$ python -q
>>> import numpy as np
>>> from numpy import linalg as LA
>>> np.set_printoptions(precision=2, suppress=True, linewidth=140)
>>> X = np.array([[-4, -9, 2, 3, 6, 2, 1],
...     [5, 0, 3, -5, 0, 7, -6],
...     [1, 8, -3, 9, -7, 2, 3],
...     [8, -8, 9, -7, 9, -4, 1],
...     [1, -6, -5, 0, -5, -8, -8],
...     [4, 5, 0, -8, -6, 9, -1],
...     [8, -3, 4, 9, 5, -1, 4]])
>>> X
array([[-4, -9,  2,  3,  6,  2,  1],
       [ 5,  0,  3, -5,  0,  7, -6],
       [ 1,  8, -3,  9, -7,  2,  3],
       [ 8, -8,  9, -7,  9, -4,  1],
       [ 1, -6, -5,  0, -5, -8, -8],
       [ 4,  5,  0, -8, -6,  9, -1],
       [ 8, -3,  4,  9,  5, -1,  4]])
>>> Uu, sig, Vh = LA.svd(X, full_matrices=False)
>>> np.round(Uu.T @ Uu, 2) + 0
array([[1., 0., 0., 0., 0., 0., 0.],
       [0., 1., 0., 0., 0., 0., 0.],
       [0., 0., 1., 0., 0., 0., 0.],
       [0., 0., 0., 1., 0., 0., 0.],
       [0., 0., 0., 0., 1., 0., 0.],
       [0., 0., 0., 0., 0., 1., 0.],
       [0., 0., 0., 0., 0., 0., 1.]])
>>> sig
array([24.58, 19.88, 16.7 , 12.18,  8.77,  3.66,  1.24])
>>> np.cumsum(sig ** 2) / np.sum(sig ** 2)
array([0.4 , 0.66, 0.84, 0.94, 0.99, 1.  , 1.  ])
>>> Uu.shape, sig.shape, Vh.shape
((7, 7), (7,), (7, 7))
>>> np.allclose(Uu * sig @ Vh, X)
True
>>> sig / sig[0]
array([1.  , 0.81, 0.68, 0.5 , 0.36, 0.15, 0.05])
>>> out = np.array([[8, 3], [9, 0], [5, 3], [5, 8], [9, 3], [1, 8], [4, 1]])
>>> np.einsum("ij,ij->i", X, X)
array([151, 144, 217, 356, 215, 223, 212])
>>> LA.matrix_rank(X @ out)
np.int64(2)
>>> out.T @ X.T
array([[ -28,   13,   61,   83, -156,  -12,  162],
       [  53,   34,   64,   -9,  -99,    1,  119]])
>>> out = LA.inv(X)
>>> (np.abs(out) > 1e-9).astype(int)
array([[1, 1, 1, 1, 1, 1, 1],
       [1, 1, 1, 1, 1, 1, 1],
       [1, 1, 1, 1, 1, 1, 1],
       [1, 1, 1, 1, 1, 1, 1],
       [1, 1, 1, 1, 1, 1, 1],
       [1, 1, 1, 1, 1, 1, 1],
       [1, 1, 1, 1, 1, 1, 1]])
>>> np.round(LA.det(X) * LA.det(out), 2)
np.float64(1.0)
>>> np.allclose(out, X.T)
False
>>> np.round(np.abs(LA.eigvals(X)).max(), 2)
np.float64(18.48)
>>> (X - X.T) / 2
array([[ 0. , -7. ,  0.5, -2.5,  2.5, -1. , -3.5],
       [ 7. ,  0. , -2.5,  1.5,  3. ,  1. , -1.5],
       [-0.5,  2.5,  0. ,  0. , -1. ,  1. , -0.5],
       [ 2.5, -1.5,  0. ,  0. ,  4.5,  2. , -4. ],
       [-2.5, -3. ,  1. , -4.5,  0. , -1. , -6.5],
       [ 1. , -1. , -1. , -2. ,  1. ,  0. ,  0. ],
       [ 3.5,  1.5,  0.5,  4. ,  6.5,  0. ,  0. ]])
>>> feats = np.minimum.outer(np.arange(1, 12), np.arange(1, 12)) * 5
>>> feats
array([[ 5,  5,  5,  5,  5,  5,  5,  5,  5,  5,  5],
       [ 5, 10, 10, 10, 10, 10, 10, 10, 10, 10, 10],
       [ 5, 10, 15, 15, 15, 15, 15, 15, 15, 15, 15],
       [ 5, 10, 15, 20, 20, 20, 20, 20, 20, 20, 20],
       [ 5, 10, 15, 20, 25, 25, 25, 25, 25, 25, 25],
       [ 5, 10, 15, 20, 25, 30, 30, 30, 30, 30, 30],
       [ 5, 10, 15, 20, 25, 30, 35, 35, 35, 35, 35],
       [ 5, 10, 15, 20, 25, 30, 35, 40, 40, 40, 40],
       [ 5, 10, 15, 20, 25, 30, 35, 40, 45, 45, 45],
       [ 5, 10, 15, 20, 25, 30, 35, 40, 45, 50, 50],
       [ 5, 10, 15, 20, 25, 30, 35, 40, 45, 50, 55]])
>>> cov = feats.T @ feats
>>> LA.eigvalsh(cov)[::-1]
array([72044.78,   911.88,   124.24,    34.88,    14.13,     7.2 ,     4.32,     2.93,     2.21,     1.82,     1.62])
>>> w, evecs = LA.eigh(feats)
>>> vec = np.array([2, 3, -6, 2, -5, -4, 9, 1, 9, 8, -1])
>>> round(vec @ feats @ vec / (vec @ vec), 2), np.round(w[0], 2), np.round(w[-1], 2)
(np.float64(48.98), np.float64(1.27), np.float64(268.41))
>>> LA.eigvalsh(feats[1:, 1:])
array([  1.28,   1.38,   1.56,   1.88,   2.42,   3.42,   5.46,  10.57,  29.46, 267.56])
>>> np.abs(feats).sum(axis=1).max(), np.round(np.abs(w).max(), 2)
(np.int64(330), np.float64(268.41))
>>> (np.sign(evecs[:, -1].round(6)) == np.sign(evecs[0, -1].round(6))).astype(int)
array([1, 1, 1, 1, 1, 1, 1, 1, 1, 1, 1])
>>> evecs * np.maximum(w, 0) @ evecs.T
array([[ 5.,  5.,  5.,  5.,  5.,  5.,  5.,  5.,  5.,  5.,  5.],
       [ 5., 10., 10., 10., 10., 10., 10., 10., 10., 10., 10.],
       [ 5., 10., 15., 15., 15., 15., 15., 15., 15., 15., 15.],
       [ 5., 10., 15., 20., 20., 20., 20., 20., 20., 20., 20.],
       [ 5., 10., 15., 20., 25., 25., 25., 25., 25., 25., 25.],
       [ 5., 10., 15., 20., 25., 30., 30., 30., 30., 30., 30.],
       [ 5., 10., 15., 20., 25., 30., 35., 35., 35., 35., 35.],
       [ 5., 10., 15., 20., 25., 30., 35., 40., 40., 40., 40.],
       [ 5., 10., 15., 20., 25., 30., 35., 40., 45., 45., 45.],
       [ 5., 10., 15., 20., 25., 30., 35., 40., 45., 50., 50.],
       [ 5., 10., 15., 20., 25., 30., 35., 40., 45., 50., 55.]])
>>> vec = np.ones(11)
>>> for _ in range(5):
...     vec = feats @ vec
...     vec /= LA.norm(vec)
...     print(round(vec @ feats @ vec, 2))
... 
268.07
268.41
268.41
268.41
268.41
>>> vec
array([0.06, 0.11, 0.17, 0.22, 0.26, 0.3 , 0.34, 0.37, 0.39, 0.41, 0.42])
>>> round(LA.eigvalsh(feats)[-1], 2)
np.float64(268.41)
>>> A = np.load("mat.npy")
>>> A
array([[ 0,  7,  4,  0],
       [12,  2,  3, 10],
       [ 0,  0, 13,  0],
       [ 0,  0, 15,  0],
       [12, 13,  0, 10],
       [12, 13,  0, 10],
       [ 0, 13,  2,  0],
       [ 2, 17,  0,  0],
       [ 0,  0, 12,  0],
       [ 0,  9,  6,  0],
       [ 1,  0, 10,  0],
       [18,  0,  6, 16],
       [ 0,  0,  7,  0],
       [ 0, 19,  0,  0],
       [ 6,  0, 10,  4]])
>>> out = A / np.sqrt((A ** 2).mean(axis=1, keepdims=True))
>>> LA.matrix_rank(A - A.mean(axis=1, keepdims=True))
np.int64(3)
>>> out[0]
array([0.  , 1.74, 0.99, 0.  ])
>>> LA.matrix_rank(out) == LA.matrix_rank(A)
np.True_
